>>> import numpy as np
>>> import numpy.linalg as la
>>> np.set_printoptions(precision=2, suppress=True, linewidth=140)
>>> rd = lambda a: np.round(a, 2) + 0
>>> K = np.array([[-2, -1, -4, -2], [-1, -6, -1, -2], [-4, -1, -2, 1], [-2, -2, 1, 6]])
>>> # symmetric, so the eigenvalues are real
>>> rd(la.norm(K, 1)), rd(la.norm(K, np.inf))
(np.float64(11.0), np.float64(11.0))
>>> la.norm(K, axis=1).argmax()
np.int64(3)
>>> print(rd(la.norm(K, axis=1)))
[5.   6.48 4.69 6.71]
>>> ev, vecs = la.eigh(K)
>>> x = np.array([-1, -1, -2, 0])
>>> rd(la.eigvalsh(K[1:, 1:]))
array([-6.48, -2.  ,  6.48])
>>> (np.sign(vecs[:, -1].round(6)) == np.sign(vecs[0, -1].round(6))).astype(int)
array([1, 1, 0, 0])
>>> np.all(la.eigvalsh(K) > 0)
np.False_
>>> ev, vecs = la.eig(K)
>>> rd(ev)
array([ 7.19,  1.17, -7.7 , -4.66])
>>> rd(K @ vecs[:, 0] - ev[0] * vecs[:, 0])
array([0., 0., 0., 0.])
>>> rd(np.sort(la.eigvals(la.inv(K))))
array([-0.21, -0.13,  0.14,  0.86])
>>> rd(np.sort(la.eigvals(K.T)))
array([-7.7 , -4.66,  1.17,  7.19])
>>> x = np.array([2, 3, 0, 3])
>>> rhs = K @ x
>>> rhs
array([-13, -26,  -8,   8])
>>> rd(la.solve(K.T, K[0]))
array([1., 0., 0., 0.])
>>> rd(la.solve(K, 3 * rhs))
array([6., 9., 0., 9.])
>>> print(rd(la.solve(K, rhs + K[:, 0])))
[3. 3. 0. 3.]
>>> W0 = np.array([[-2.0, 1.0, 1.0], [1.0, -2.0, 1.0], [1.0, 1.0, -2.0]])
>>> # symmetric
>>> Y = W0[0, 0] * W0[1:] - np.outer(W0[1:, 0], W0[0])
>>> print(Y)
[[ 0.  3. -3.]
 [ 0. -3.  3.]]
>>> np.flatnonzero(~Y.round(6).any(axis=1))
array([], dtype=int64)
>>> la.matrix_rank(Y), la.matrix_rank(W0)
(np.int64(1), np.int64(2))
>>> cov = W0.T @ W0
>>> print(np.allclose(cov, cov.T))
True
>>> cov
array([[ 6., -3., -3.],
       [-3.,  6., -3.],
       [-3., -3.,  6.]])
>>> np.diag(cov)
array([6., 6., 6.])
>>> mat = np.load("dump.npy")
>>> mat
array([[ 9.,  3.,  0., -2.],
       [ 0.,  0.,  9.,  1.],
       [ 0.,  4.,  0.,  3.],
       [ 0., -3.,  9.,  6.]])
>>> ev, vecs = la.eig(mat)
>>> rd(np.sort(la.eigvals(mat @ mat)))
array([14.59, 52.53, 81.  , 88.88])
>>> rd(np.sort(la.eigvals(mat.T)))
array([-7.25,  3.82,  9.  ,  9.43])
>>> rd(np.sort(la.eigvals(la.inv(mat))))
array([-0.14,  0.11,  0.11,  0.26])
>>> rd(np.prod(ev))
np.float64(-2349.0)
>>> J = np.load("layer10.npy")
>>> J
array([[  7.49, -11.94,  -2.94,  -2.07,  -6.48],
       [  9.27,  -5.25,   9.18,   0.42,   3.06],
       [  1.86,   5.9 ,  -5.03,   0.26,  12.94]])
>>> rd(la.norm(J[2], 1)), rd(la.norm(J[2], np.inf))
(np.float64(25.99), np.float64(12.94))
>>> rd(J[2] @ J[1])
np.float64(-20.2)
>>> rng = np.random.default_rng(16768)
>>> Y = J + rng.integers(-2, 3, (3, 2)) @ rng.integers(-2, 3, (2, 5))
>>> rd(Y)
array([[  9.49, -11.94,  -3.94,  -3.07,  -7.48],
       [ 11.27,  -5.25,   8.18,  -0.58,   2.06],
       [ -0.14,   7.9 ,  -5.03,   3.26,  12.94]])
>>> print(rd(la.svd(Y - J, compute_uv=False)))
[5.05 2.34 0.  ]
>>> np.abs(Y - J).sum(axis=1)
array([5., 5., 7.])
>>> x = np.array([0, 3, -2, 0, 3])
>>> h1 = np.maximum(J @ x, 0)
>>> rd(J.T @ h1)
array([ 123.84,  392.82, -334.9 ,   17.31,  861.55])
>>> np.tanh(J @ x)
array([-1., -1.,  1.])
>>> M = np.load("data.npy")
>>> print(M)
[[  0 -12   0 -12]
 [ -3   0  -3   0]
 [  0   8   0  12]
 [  2   0   3   0]]
>>> print(M[2] @ M[3])
0
>>> rd(la.norm(M, axis=0))
array([ 3.61, 14.42,  4.24, 16.97])
>>> rd(la.norm(M, axis=1))
array([16.97,  4.24, 14.42,  3.61])
>>> rd(la.norm(M[2], 1)), rd(la.norm(M[2], np.inf))
(np.float64(20.0), np.float64(12.0))
>>> rd(la.norm(M[2] - M[3]))
np.float64(14.87)
>>> print(la.norm(M, axis=1).argmax())
0
>>> rd(la.norm(M, 1)), rd(la.norm(M, np.inf))
(np.float64(24.0), np.float64(24.0))
>>> rd(la.norm(M) ** 2 / la.norm(M, 2) ** 2)
np.float64(1.07)
>>> Y = J / la.norm(J, axis=1, keepdims=True)
>>> cov = Y @ Y.T
>>> rd(la.norm(Y, axis=1))
array([1., 1., 1.])
>>> rd(np.degrees(np.arccos(np.clip(cov[2, 0], -1, 1))))
np.float64(121.4)
>>> rd(cov)
array([[ 1.  ,  0.37, -0.52],
       [ 0.37,  1.  , -0.09],
       [-0.52, -0.09,  1.  ]])
>>> (cov - 2 * np.eye(3)).round(6).argmax(axis=1)
array([1, 0, 1])
>>> T = np.stack([M, 5 * M, M[::-1]])
>>> la.matrix_rank(T.reshape(3, -1))
np.int64(2)
>>> T.sum(axis=0)
array([[  2, -72,   3, -72],
       [-18,   8, -18,  12],
       [ -3,  48,  -3,  72],
       [ 12, -12,  18, -12]])
>>> (T @ M.T).shape
(3, 4, 4)
>>> T.shape
(3, 4, 4)
>>> rd(np.poly(M))
array([  1.,   0., -24.,   0., 144.])
>>> rd(la.det(M.T))
np.float64(144.0)
>>> Y = np.array([[0, 0, 2], [2, -1, -1]])
>>> Z = np.kron(Y, M)
>>> la.matrix_rank(Z)
np.int64(8)
>>> X = np.array([[1, 0, 1, 0, 1, 0],
...     [1, 1, 1, 1, 1, 1],
...     [1, 3, 1, 3, 1, 3],
...     [1, 0, 1, 0, 1, 0],
...     [1, 1, 1, 1, 1, 1],
...     [1, 3, 1, 3, 1, 3]])
>>> # column 2 repeats column 0
>>> (X + X.T) / 2
array([[1. , 0.5, 1. , 0.5, 1. , 0.5],
       [0.5, 1. , 2. , 0.5, 1. , 2. ],
       [1. , 2. , 1. , 2. , 1. , 2. ],
       [0.5, 0.5, 2. , 0. , 1. , 1.5],
       [1. , 1. , 1. , 1. , 1. , 1. ],
       [0.5, 2. , 2. , 1.5, 1. , 3. ]])
>>> rd(la.det(X))
np.float64(0.0)
>>> (X - X.T) / 2
array([[ 0. , -0.5,  0. , -0.5,  0. , -0.5],
       [ 0.5,  0. , -1. ,  0.5,  0. , -1. ],
       [ 0. ,  1. ,  0. ,  1. ,  0. ,  1. ],
       [ 0.5, -0.5, -1. ,  0. ,  0. , -1.5],
       [ 0. ,  0. ,  0. ,  0. ,  0. ,  0. ],
       [ 0.5,  1. , -1. ,  1.5,  0. ,  0. ]])
>>> print(la.matrix_power(X, 3))
[[ 21  28  21  28  21  28]
 [ 42  56  42  56  42  56]
 [ 84 112  84 112  84 112]
 [ 21  28  21  28  21  28]
 [ 42  56  42  56  42  56]
 [ 84 112  84 112  84 112]]
>>> print(rd(np.sort(np.abs(la.eigvals(X)))))
[0. 0. 0. 0. 0. 7.]
>>> X.inv()
Traceback (most recent call last):
  File "<python-input-88>", line 1, in <module>
    X.inv()
    ^^^^^
AttributeError: 'numpy.ndarray' object has no attribute 'inv'
>>> rd(np.abs(la.eigvals(X)).max())
np.float64(7.0)
>>> assert X == X.T
Traceback (most recent call last):
  File "<python-input-90>", line 1, in <module>
    assert X == X.T
           ^^^^^^^^
ValueError: The truth value of an array with more than one element is ambiguous. Use a.any() or a.all()
>>> print(np.trace(X))
7
>>> print(X @ X)
[[ 3  4  3  4  3  4]
 [ 6  8  6  8  6  8]
 [12 16 12 16 12 16]
 [ 3  4  3  4  3  4]
 [ 6  8  6  8  6  8]
 [12 16 12 16 12 16]]
>>> [round(float(x), 2) for x in la.svd(X, compute_uv=False)[:3]]
[8.42, 2.67, 0.0]
>>> print(la.cond(X) > 100)
True
>>> rd(la.norm(X, 2) / la.norm(X))
np.float64(0.95)
>>> la.matrix_rank(X, rtol=0.1)
np.int64(2)
>>> Uu, sigma, Vh = la.svd(X)
>>> vecs = Vh[:(sigma > 1e-8).sum()]
>>> x = X[0] + -2 * X[4] + rng.integers(2) * np.eye(6)[2]
>>> print(x)
[-1. -2. -1. -2. -1. -2.]
>>> np.allclose(vecs.T @ vecs @ x, x)
True
>>> rd(la.norm(x - vecs.T @ vecs @ x))
np.float64(0.0)
>>> rd(np.diag(vecs.T @ vecs))
array([0.33, 0.33, 0.33, 0.33, 0.33, 0.33])
>>> P = np.triu(np.array([[-5, 2, 3, -4], [1, 5, -4, -3], [-4, -5, 3, 2], [4, -5, 1, -1]]), 1) + np.eye(4)
>>> Y = P @ K @ la.inv(P)
>>> P @ K - K @ P
array([[ -6.,  -3., -10., -28.],
       [ 22.,  12., -16., -42.],
       [ -4.,   4.,  10.,  -3.],
       [  0.,   4.,  -2., -16.]])
>>> np.trace(Y), np.trace(K)
(np.float64(-4.0), np.int64(-4))
>>> E = np.diag(10 * np.array([2, 2, 0])) + np.array([[3, 1, -2], [3, 1, 0], [-3, 3, -2]])
>>> E
array([[23,  1, -2],
       [ 3, 21,  0],
       [-3,  3, -2]])
>>> x = np.array([2, -5, 0])
>>> rhs = E @ x
>>> rhs
array([ 41, -99, -21])
>>> rd(la.solve(E, rhs))
array([ 2., -5.,  0.])
>>> rd(la.solve(E, -1 * rhs))
array([-2.,  5.,  0.])
>>> rd(la.solve(E.T, E[0]))
array([1., 0., 0.])
